$ ipython --no-banner

In [1]: import numpy as np

In [2]: np.set_printoptions(precision=1, suppress=True, linewidth=100, sign=" ")

In [3]: M = np.array([[8, 4, -7], [-8, -9, -4], [2, 1, 1]])

In [4]: M
Out[4]: 
array([[ 8,  4, -7],
       [-8, -9, -4],
       [ 2,  1,  1]])

In [5]: u = np.array([-2, 1, 2])

In [6]: other = M + np.outer(u, np.eye(3)[0])

In [7]: np.linalg.matrix_rank(other - M)
Out[7]: np.int64(1)

In [8]: np.linalg.eigvals(M)
Out[8]: array([-6.4+0.j ,  3.2+2.7j,  3.2-2.7j])

In [9]: np.einsum("ij,ji->", M, M)
Out[9]: np.int64(46)

In [10]: round(np.linalg.eigvals(M).sum().real, 1)
Out[10]: np.float64(-0.0)

In [11]: np.round(np.poly(M), 1) + 0
Out[11]: array([  1.,   0., -23., 110.])

In [12]: round(np.linalg.det(2 * M), 1), np.round(np.linalg.det(M), 1)
Out[12]: (np.float64(-880.0), np.float64(-110.0))

In [13]: np.round(np.linalg.det(M[::-1]), 1)
Out[13]: np.float64(110.0)

In [14]: np.einsum("ii->", M)
Out[14]: np.int64(0)

In [15]: rng = np.random.default_rng(63322)

In [16]: other = M + rng.integers(-2, 3, (3, 2)) @ rng.integers(-2, 3, (2, 3))

In [17]: other
Out[17]: 
array([[  8,   0,  -7],
       [ -8, -10,  -2],
       [  2,   2,   3]])

In [18]: np.linalg.svd(other - M, compute_uv=False)
Out[18]: array([ 4.2,  2.8,  0. ])

In [19]: other - M
Out[19]: 
array([[ 0, -4,  0],
       [ 0, -1,  2],
       [ 0,  1,  2]])

In [20]: x = np.array([0, 1, 3])

In [21]: np.linalg.norm(M @ x) <= np.linalg.norm(M, 2) * np.linalg.norm(x) + 1e-9
Out[21]: np.True_

In [22]: np.sign((M @ x).round(6))
Out[22]: array([-1, -1,  1])

In [23]: M * x
Out[23]: 
array([[  0,   4, -21],
       [  0,  -9, -12],
       [  0,   1,   3]])

In [24]: P = np.triu(np.array([[0, -1, -1], [2, 2, 1], [-1, -1, 2]]), 1) + np.eye(3)

In [25]: other = P @ M @ np.linalg.inv(P)

In [26]: np.linalg.matrix_rank(other)
Out[26]: np.int64(3)

In [27]: P @ M - M @ P
Out[27]: 
array([[ 6., 16.,  7.],
       [ 2., -7.,  2.],
       [ 0.,  2.,  1.]])

In [28]: other
Out[28]: 
array([[ 14.,  26., -16.],
       [ -6., -14.,   5.],
       [  2.,   3.,   0.]])

In [29]: arr = np.array([[-3, -4, 0], [5, -5, 0], [1, -1, -1], [0, 1, -5]])

In [30]: arr[3] = arr[2]

In [31]: arr
Out[31]: 
array([[-3, -4,  0],
       [ 5, -5,  0],
       [ 1, -1, -1],
       [ 1, -1, -1]])

In [32]: other = np.c_[arr[:, :1] @ np.array([[-3]]), np.array([0, 0, 0, 1])]

In [33]: other
Out[33]: 
array([[  9,   0],
       [-15,   0],
       [ -3,   0],
       [ -3,   1]])

In [34]: np.round(np.linalg.lstsq(arr, other[:, 0])[0], 1) + 0
Out[34]: array([-3.,  0.,  0.])

In [35]: m1 = np.loadtxt("arr.csv", delimiter=",")

In [36]: m1
Out[36]: 
array([[ 0.,  1.,  1.,  0.],
       [ 1.,  0.,  1.,  0.],
       [ 1.,  1.,  0.,  1.],
       [ 0.,  0.,  1.,  0.]])

In [37]: # equal to its transpose

In [38]: Uu, sig, VT = np.linalg.svd(m1, full_matrices=False)

In [39]: (sig > 1e-8).sum()
Out[39]: np.int64(4)

In [40]: np.abs(Uu[:, 0]).round(6).argmax()
Out[40]: np.int64(2)

In [41]: np.round(np.sqrt((sig ** 2).sum()), 1), round(float(np.linalg.norm(m1)), 1)
Out[41]: (np.float64(2.8), 2.8)
